% python3 -q
>>> import numpy as np
>>> np.set_printoptions(precision=2, suppress=True, linewidth=160, sign=" ")
>>> tidy = lambda a: np.round(a, 2) + 0
>>> feats = np.loadtxt("data.csv", delimiter=",")
>>> feats
array([[ 3., -8.,  6., -1.,  4.,  9., -3.,  1.,  6.,  6.,  2., -4.,  5., -1.],
       [-1.,  1.,  9.,  1., -6.,  5.,  7., -7., -7.,  1., -5., -1., -3.,  5.],
       [ 8., -2., -8., -8., -9.,  9.,  4.,  0., -3., -2., -3., -3.,  7.,  3.],
       [ 5., -3.,  6.,  7., -2.,  3.,  7.,  4.,  1., -2., -4.,  7., -6.,  6.],
       [-5., -6., -4., -3.,  9., -1., -5., -9.,  7.,  4., -8.,  9., -4., -3.],
       [-8.,  8.,  6., -4.,  5., -7., -7., -6.,  5., -3.,  3.,  2., -2., -9.],
       [-4.,  3., -9.,  3., -3.,  4.,  2.,  2.,  2.,  7., -5., -2.,  6., -7.],
       [-6.,  0., -9.,  5.,  3.,  2.,  2., -2.,  3.,  0., -4., -2., -1., -6.],
       [-4.,  5.,  2., -7., -7., -3.,  7., -4., -7.,  1.,  9.,  3.,  8., -8.],
       [-3.,  1., -5.,  0., -6.,  4.,  7., -8.,  0., -8., -8., -1.,  0., -4.],
       [ 6., -4.,  0., -4.,  7.,  3.,  1.,  0., -6.,  7.,  3.,  1., -8., -6.],
       [ 6., -3.,  3.,  1.,  7., -3., -9., -6., -5.,  5., -7., -4., -4.,  1.],
       [ 6.,  6.,  1., -7.,  1.,  8., -2.,  8.,  1.,  9.,  7., -4., -9., -9.],
       [ 4., -5., -3., -5.,  3.,  8., -1.,  5., -5.,  8., -2.,  3.,  7., -2.]])
>>> vec = np.array([-6, -3, 8, 1, -2, -8, -9, 4, 7, -8, -9, -6, 3, -4])
>>> target = feats @ vec
>>> beta, lr = np.zeros(14), 1 / np.linalg.norm(feats, 2) ** 2
>>> for i in range(200):
...     beta -= lr * feats.T @ (feats @ beta - target)
...     if i % 50 == 0: print(i, round(np.linalg.norm(feats @ beta - target), 2))
... 
0 165.43
50 15.55
100 12.93
150 12.17
>>> tidy(np.linalg.cond(feats))
np.float64(74.06)
>>> data = np.array([[-0.7, 0.3, 0.5, 0.7],
...     [0.3, -0.6, 1.6, 1.3],
...     [-0.9, -0.5, -0.2, 0.4],
...     [-0.3, -0.4, 2.4, 1.2]])
>>> data
array([[-0.7,  0.3,  0.5,  0.7],
       [ 0.3, -0.6,  1.6,  1.3],
       [-0.9, -0.5, -0.2,  0.4],
       [-0.3, -0.4,  2.4,  1.2]])
>>> vec = np.array([4, 1, 1, 2])
>>> target = data @ vec
>>> beta, lr = np.zeros(4), 1 / np.linalg.norm(data, 2) ** 2
>>> for i in range(250):
...     beta -= lr * data.T @ (data @ beta - target)
...     if i % 50 == 0: print(i, round(np.linalg.norm(data @ beta - target), 2))
... 
0 4.03
50 0.55
100 0.25
150 0.12
200 0.05
>>> tidy(beta)
array([ 3.98,  0.98,  1.02,  1.96])
>>> proj = np.triu(np.array([[-3, 3, 0, 1], [1, 1, -2, 1], [-3, -3, -1, -1], [-3, 3, 3, 3]]), 1) + np.eye(4)
>>> Y = proj @ data @ np.linalg.inv(proj)
>>> tidy(np.poly(Y))
array([ 1.  ,  0.3 , -0.19,  2.17,  1.43])
>>> tidy(np.trace(Y)), tidy(np.trace(data))
(np.float64(-0.3), np.float64(-0.3))
>>> np.linalg.norm(data, axis=1).argmax()
np.int64(3)
>>> tidy(np.linalg.norm(data) ** 2 / np.linalg.norm(data, 2) ** 2)
np.float64(1.19)
>>> tidy(np.linalg.norm(data, 1)), tidy(np.linalg.norm(data, np.inf))
(np.float64(4.7), np.float64(4.3))
>>> W1 = np.array([[8, 4], [0, 5], [5, 0], [5, 6]])
>>> beta = np.array([6, 2])
>>> act = np.maximum(data @ W1 + beta, 0)
>>> tidy(act)
array([[  6.4,   4.9],
       [ 22.9,   8. ],
       [  0. ,   0. ],
       [ 21.6,   6. ]])
>>> (act > 0).mean(axis=0)
array([ 0.75,  0.75])
>>> W2 = np.array([[2, 2], [1, 1]])
>>> tidy(act @ W2)
array([[ 17.7,  17.7],
       [ 53.8,  53.8],
       [  0. ,   0. ],
       [ 49.2,  49.2]])
>>> W1 @ W2
array([[ 20,  20],
       [  5,   5],
       [ 10,  10],
       [ 16,  16]])
>>> (act @ W2).round(6).argmax(axis=1)
array([ 0,  0,  0,  0])
>>> Y = np.array([[3], [3], [0], [3], [-2], [0], [2], [2], [0], [3], [2]])
>>> W2 = np.array([[-5, 0, 5, -3, 1, 3, -3, 4, 2, -5, 3, 2, 1, 3]])
>>> rng = np.random.default_rng(54)
>>> X = Y @ W2 + 0.02 * rng.normal(size=(11, 14))
>>> tidy(X)
array([[-15.02,   0.  ,  15.02,  -8.97,   2.99,   9.03,  -9.01,  12.  ,   6.02, -15.01,   9.05,   5.95,   2.99,   8.98],
       [-15.  ,   0.  ,  14.97,  -8.98,   2.98,   9.01,  -8.98,  11.98,   6.02, -15.  ,   8.99,   6.02,   3.03,   9.03],
       [  0.01,  -0.01,  -0.01,   0.02,   0.  ,  -0.01,  -0.01,  -0.02,  -0.02,   0.01,  -0.02,  -0.02,  -0.01,  -0.02],
       [-15.02,   0.02,  15.04,  -9.  ,   3.01,   9.  ,  -8.99,  11.98,   6.  , -14.97,   8.98,   5.99,   2.99,   8.98],
       [ 10.01,  -0.01,  -9.97,   6.  ,  -2.01,  -6.02,   5.98,  -7.99,  -4.  ,  10.03,  -6.  ,  -3.99,  -1.99,  -6.03],
       [  0.01,   0.01,  -0.01,   0.  ,   0.01,   0.01,   0.01,   0.01,   0.02,   0.  ,  -0.01,  -0.01,   0.01,  -0.01],
       [-10.02,  -0.02,  10.02,  -6.  ,   2.03,   6.01,  -6.  ,   8.03,   4.03,  -9.96,   5.98,   3.99,   2.01,   5.96],
       [ -9.99,  -0.02,   9.98,  -6.03,   2.02,   6.01,  -6.03,   7.96,   4.02,  -9.98,   5.99,   4.03,   2.  ,   6.  ],
       [  0.01,  -0.01,  -0.02,   0.02,  -0.01,  -0.01,   0.02,   0.  ,  -0.03,   0.01,  -0.01,   0.  ,  -0.01,   0.03],
       [-15.  ,   0.04,  15.02,  -9.  ,   3.03,   9.03,  -9.  ,  11.99,   6.01, -15.  ,   8.97,   6.05,   2.98,   9.02],
       [-10.  ,   0.  ,  10.  ,  -6.  ,   1.97,   5.97,  -5.97,   8.  ,   4.03, -10.  ,   6.  ,   4.  ,   2.  ,   5.98]])
>>> tidy(np.linalg.det(2 * data)), tidy(np.linalg.det(data))
(np.float64(22.87), np.float64(1.43))
>>> tidy(np.linalg.eigvals(data))
array([ 0.77+1.12j,  0.77-1.12j, -1.16+0.j  , -0.67+0.j  ])
>>> tidy(np.einsum("ij,ji->", data, data))
np.float64(0.47)
>>> tidy(np.linalg.eigvals(data).sum().real)
np.float64(-0.3)
>>> tidy(np.linalg.det(data[::-1]))
np.float64(1.43)
>>> tidy(np.trace(data))
np.float64(-0.3)
>>> tidy(np.abs(np.linalg.eigvals(data)).max())
np.float64(1.36)
>>> tidy((data - data.T) / 2)
array([[ 0.  ,  0.  ,  0.7 ,  0.5 ],
       [ 0.  ,  0.  ,  1.05,  0.85],
       [-0.7 , -1.05,  0.  , -1.  ],
       [-0.5 , -0.85,  1.  ,  0.  ]])
>>> t = np.radians(72)
>>> R = np.eye(4)
>>> R[2, 2] = R[0, 0] = np.cos(t)
>>> R[2, 0], R[0, 2] = -np.sin(t), np.sin(t)
>>> tidy(R)
array([[ 0.31,  0.  ,  0.95,  0.  ],
       [ 0.  ,  1.  ,  0.  ,  0.  ],
       [-0.95,  0.  ,  0.31,  0.  ],
       [ 0.  ,  0.  ,  0.  ,  1.  ]])
>>> Y = data @ R.T
>>> tidy(np.abs(Y - data).max(axis=0))
array([ 2.49,  0.  ,  1.39,  0.  ])
>>> np.allclose(data @ data.T, Y @ Y.T)
True
>>> tidy(np.linalg.svd(data, compute_uv=False)), tidy(np.linalg.svd(Y, compute_uv=False))
(array([ 3.52,  1.27,  0.73,  0.44]), array([ 3.52,  1.27,  0.73,  0.44]))
>>> tidy(np.linalg.det(R)), tidy(np.trace(R))
(np.float64(1.0), np.float64(2.62))
>>> np.allclose(np.linalg.norm(data, axis=1), np.linalg.norm(Y, axis=1))
True
>>> O, V = np.linalg.qr(data[:, :3])[0], np.linalg.qr(data[:, 3:])[0]
>>> sv = np.linalg.svd(O.T @ V, compute_uv=False)
>>> (sv > 0.9).sum()
np.int64(1)
>>> tidy(np.linalg.norm(O @ O.T - V @ V.T, 2))
np.float64(1.0)
>>> M = np.loadtxt("mat.csv", delimiter=",")
>>> tidy(M)
array([[ 0.2 ,  0.14,  0.14,  0.03,  0.09,  0.03,  0.2 ,  0.09,  0.2 ,  0.09,  0.03,  0.09,  0.09],
       [ 0.14,  0.1 ,  0.1 ,  0.02,  0.06,  0.02,  0.14,  0.06,  0.14,  0.06,  0.02,  0.06,  0.06],
       [ 0.14,  0.1 ,  0.1 ,  0.02,  0.06,  0.02,  0.14,  0.06,  0.14,  0.06,  0.02,  0.06,  0.06],
       [ 0.03,  0.02,  0.02,  0.  ,  0.01,  0.  ,  0.03,  0.01,  0.03,  0.01,  0.  ,  0.01,  0.01],
       [ 0.09,  0.06,  0.06,  0.01,  0.04,  0.01,  0.09,  0.04,  0.09,  0.04,  0.01,  0.04,  0.04],
       [ 0.03,  0.02,  0.02,  0.  ,  0.01,  0.  ,  0.03,  0.01,  0.03,  0.01,  0.  ,  0.01,  0.01],
       [ 0.2 ,  0.14,  0.14,  0.03,  0.09,  0.03,  0.2 ,  0.09,  0.2 ,  0.09,  0.03,  0.09,  0.09],
       [ 0.09,  0.06,  0.06,  0.01,  0.04,  0.01,  0.09,  0.04,  0.09,  0.04,  0.01,  0.04,  0.04],
       [ 0.2 ,  0.14,  0.14,  0.03,  0.09,  0.03,  0.2 ,  0.09,  0.2 ,  0.09,  0.03,  0.09,  0.09],
       [ 0.09,  0.06,  0.06,  0.01,  0.04,  0.01,  0.09,  0.04,  0.09,  0.04,  0.01,  0.04,  0.04],
       [ 0.03,  0.02,  0.02,  0.  ,  0.01,  0.  ,  0.03,  0.01,  0.03,  0.01,  0.  ,  0.01,  0.01],
       [ 0.09,  0.06,  0.06,  0.01,  0.04,  0.01,  0.09,  0.04,  0.09,  0.04,  0.01,  0.04,  0.04],
       [ 0.09,  0.06,  0.06,  0.01,  0.04,  0.01,  0.09,  0.04,  0.09,  0.04,  0.01,  0.04,  0.04]])
>>> vec = np.array([-2, -8, -8, 7, -8, -3, 7, -2, -7, 7, -4, 8, 9])
>>> tidy(M @ vec)
array([-1.49, -1.06, -1.06, -0.21, -0.64, -0.21, -1.49, -0.64, -1.49, -0.64, -0.21, -0.64, -0.64])
>>> tidy((vec - M @ vec) @ (M @ vec))
np.float64(0.0)
>>> Y = np.array([[5, 0, 3],
...     [2, 6, 4],
...     [9, 8, 4],
...     [3, 9, 2],
...     [8, 4, 8],
...     [1, 6, 1],
...     [9, 6, 0],
...     [6, 9, 7],
...     [5, 9, 9],
...     [1, 7, 5],
...     [8, 5, 5],
...     [3, 7, 5],
...     [5, 4, 7]])
>>> tidy(np.einsum("ij,ij->i", M, M))
array([ 0.2 ,  0.1 ,  0.1 ,  0.  ,  0.04,  0.  ,  0.2 ,  0.04,  0.2 ,  0.04,  0.  ,  0.04,  0.04])
>>> tidy(np.einsum("ij->j", M))
array([ 1.4,  1. ,  1. ,  0.2,  0.6,  0.2,  1.4,  0.6,  1.4,  0.6,  0.2,  0.6,  0.6])
>>> labels = rng.permutation(4)
>>> labels
array([ 2,  0,  3,  1])
>>> Y = data[labels][:, labels]
>>> np.allclose(Y, data)
False
>>> W0 = np.load("arr.npy")
>>> W0
array([[-2, -8,  8,  7, -8,  9],
       [ 9, -2, -8,  8,  7, -8],
       [-8,  9, -2, -8,  8,  7],
       [ 7, -8,  9, -2, -8,  8],
       [ 8,  7, -8,  9, -2, -8],
       [-8,  8,  7, -8,  9, -2]])
>>> vec = np.array([1, 0, 1, 3, 0, 2])
>>> target = W0 @ vec
>>> target
array([ 45,   9, -20,  26,  11, -29])
>>> tidy(np.linalg.solve(W0, W0[:, 0]))
array([ 1.,  0.,  0.,  0.,  0.,  0.])
>>> tidy(np.linalg.solve(W0, target + W0[:, 4]))
array([ 1.,  0.,  1.,  3.,  1.,  2.])
